>>> import numpy as np
>>> import numpy.linalg as la
>>> np.set_printoptions(precision=2, suppress=True, linewidth=120, legacy="1.25")
>>> def rd(a):
...     return np.round(a, 2) + 0
... 
>>> A = np.load("dump.npy")
>>> A
array([[1.  , 0.7 , 0.49, 0.34, 0.24],
       [0.7 , 1.  , 0.7 , 0.49, 0.34],
       [0.49, 0.7 , 1.  , 0.7 , 0.49],
       [0.34, 0.49, 0.7 , 1.  , 0.7 ],
       [0.24, 0.34, 0.49, 0.7 , 1.  ]])
>>> # equal to its transpose
>>> Q, Rm = la.qr(A)
>>> np.trace(Q @ Q.T)
5.0
>>> np.allclose(Rm.T @ Rm, A.T @ A)
True
>>> rd(la.det(A[::-1]))
0.07
>>> np.einsum("ii->", A)
5.0
>>> rd(la.norm(A[4], 1)), rd(la.norm(A[4], np.inf))
(2.77, 1.0)
>>> rd(la.norm(A, axis=1))
array([1.38, 1.53, 1.57, 1.53, 1.38])
>>> print(rd(la.norm(A, 2)))
3.1
>>> rd(la.norm(A[4] - A[2]))
0.84
>>> T = np.stack([A, 5 * A, A[::-1]])
>>> rd(la.det(T))
array([  0.07, 211.38,   0.07])
>>> print(T.shape)
(3, 5, 5)
>>> print(la.matrix_rank(T))
[5 5 5]
>>> rd(np.einsum("bij,cij->bc", T, T))
array([[ 10.94,  54.69,   8.74],
       [ 54.69, 273.46,  43.72],
       [  8.74,  43.72,  10.94]])
>>> feats = np.load("x.npy")
>>> feats
array([[  3. ,   0.2],
       [-11. ,  -0.8],
       [  7. ,  -0.5],
       [ 10. ,  -0.1],
       [ 11. ,  -0.2]])
>>> # column 0 dominates
>>> x = np.array([3, 3])
>>> rhs = feats @ x
>>> rd(la.pinv(feats) @ feats)
array([[1., 0.],
       [0., 1.]])
>>> rng = np.random.default_rng(907)
>>> rhs = rhs + 0.1 * rng.normal(size=5)
>>> rd(rhs)
array([  9.58, -35.53,  19.45,  29.75,  32.47])
>>> beta, *_ = la.lstsq(feats, rhs)
>>> beta.round()
array([3., 3.])
>>> print([round(float(la.norm(la.solve(feats.T @ feats + lam * np.eye(2), feats.T @ rhs))), 2) for lam in (0, 1, 10, 100)])
[4.31, 3.37, 2.96, 2.42]
